% ipython --no-banner

In [1]: import numpy as np

In [2]: import numpy.linalg as la

In [3]: np.set_printoptions(precision=2, suppress=True, linewidth=140)

In [4]: tidy = lambda a: np.round(a, 2) + 0

In [5]: W0 = np.array([[0.4, -1.1, 2.5],
   ...:     [1.4, 1.3, -1.3],
   ...:     [1.6, 0.6, 1.3],
   ...:     [-0.6, 1.1, 0.0]])

In [6]: rng = np.random.default_rng(84)

In [7]: W0[2] = W0[3] + 0.1 * rng.normal(size=3)

In [8]: tidy(W0)
Out[8]: 
array([[ 0.4 , -1.1 ,  2.5 ],
       [ 1.4 ,  1.3 , -1.3 ],
       [-0.75,  1.06, -0.24],
       [-0.6 ,  1.1 ,  0.  ]])

In [9]: other = np.c_[W0[:, :1] @ np.array([[0]]), np.array([3, 1, 2, 3])]

In [10]: other
Out[10]: 
array([[0., 3.],
       [0., 1.],
       [0., 2.],
       [0., 3.]])

In [11]: tidy(la.norm(la.qr(W0)[0].T @ other, axis=0) ** 2 / ((other ** 2).sum(axis=0) + 1e-12))
Out[11]: array([0., 1.])

In [12]: la.matrix_rank(np.c_[W0, other])
Out[12]: np.int64(4)

In [13]: feats = np.array([[1, 0, 0, 0], [3, 1, 0, 0], [2, 0, 1, 0], [0, 3, 2, 1]])

In [14]: u = np.array([1, 1, -1, 1])

In [15]: other = feats + np.outer(u, np.eye(4)[1])

In [16]: la.matrix_rank(other - feats)
Out[16]: np.int64(1)

In [17]: Q, R = la.qr(feats)

In [18]: tidy(abs(R[0, 0])), tidy(la.norm(feats[:, 0]))
Out[18]: (np.float64(3.74), np.float64(3.74))

In [19]: tidy(np.abs(np.diag(R)))
Out[19]: array([3.74, 3.06, 1.18, 0.07])

In [20]: np.allclose(R.T @ R, feats.T @ feats)
Out[20]: True

In [21]: tidy(Q @ R)
Out[21]: 
array([[1., 0., 0., 0.],
       [3., 1., 0., 0.],
       [2., 0., 1., 0.],
       [0., 3., 2., 1.]])

In [22]: Q, V = la.qr(feats[:, :1])[0], la.qr(feats[:, 1:])[0]

In [23]: sigma = la.svd(Q.T @ V, compute_uv=False)

In [24]: tidy(np.degrees(np.arccos(sigma.clip(0, 1))))
Out[24]: array([15.5])

In [25]: tidy(la.norm(Q @ Q.T - V @ V.T, 2))
Out[25]: np.float64(1.0)

In [26]: (sigma > 0.9).sum()
Out[26]: np.int64(1)

In [27]: tidy(sigma)
Out[27]: array([0.96])

In [28]: t = np.radians(36)

In [29]: R = np.eye(4)

In [30]: R[0, 0] = R[2, 2] = np.cos(t)

In [31]: R[0, 2], R[2, 0] = -np.sin(t), np.sin(t)

In [32]: tidy(R)
Out[32]: 
array([[ 0.81,  0.  , -0.59,  0.  ],
       [ 0.  ,  1.  ,  0.  ,  0.  ],
       [ 0.59,  0.  ,  0.81,  0.  ],
       [ 0.  ,  0.  ,  0.  ,  1.  ]])

In [33]: other = feats @ R.T

In [34]: tidy(la.det(R)), tidy(np.trace(R))
Out[34]: (np.float64(1.0), np.float64(3.62))

In [35]: np.allclose(feats @ feats.T, other @ other.T)
Out[35]: True

In [36]: tidy(la.svd(feats, compute_uv=False)), tidy(la.svd(other, compute_uv=False))
Out[36]: (array([4.24, 3.31, 1.  , 0.07]), array([4.24, 3.31, 1.  , 0.07]))

In [37]: np.allclose(la.norm(feats, axis=1), la.norm(other, axis=1))
Out[37]: True

In [38]: tidy(other)
Out[38]: 
array([[ 0.81,  0.  ,  0.59,  0.  ],
       [ 2.43,  1.  ,  1.76,  0.  ],
       [ 1.03,  0.  ,  1.98,  0.  ],
       [-1.18,  3.  ,  1.62,  1.  ]])

In [39]: K = np.array([[0.5, -0.7], [1.3, 0.2], [-1.8, 1.3]])

In [40]: K
Out[40]: 
array([[ 0.5, -0.7],
       [ 1.3,  0.2],
       [-1.8,  1.3]])

In [41]: other = np.c_[K[:, :1] @ np.array([[1]]), np.array([2, 0, 3])]

In [42]: other
Out[42]: 
array([[ 0.5,  2. ],
       [ 1.3,  0. ],
       [-1.8,  3. ]])

In [43]: tidy(la.norm(la.qr(K)[0].T @ other, axis=0) ** 2 / ((other ** 2).sum(axis=0) + 1e-12))
Out[43]: array([1. , 0.3])

In [44]: la.matrix_rank(other)
Out[44]: np.int64(2)
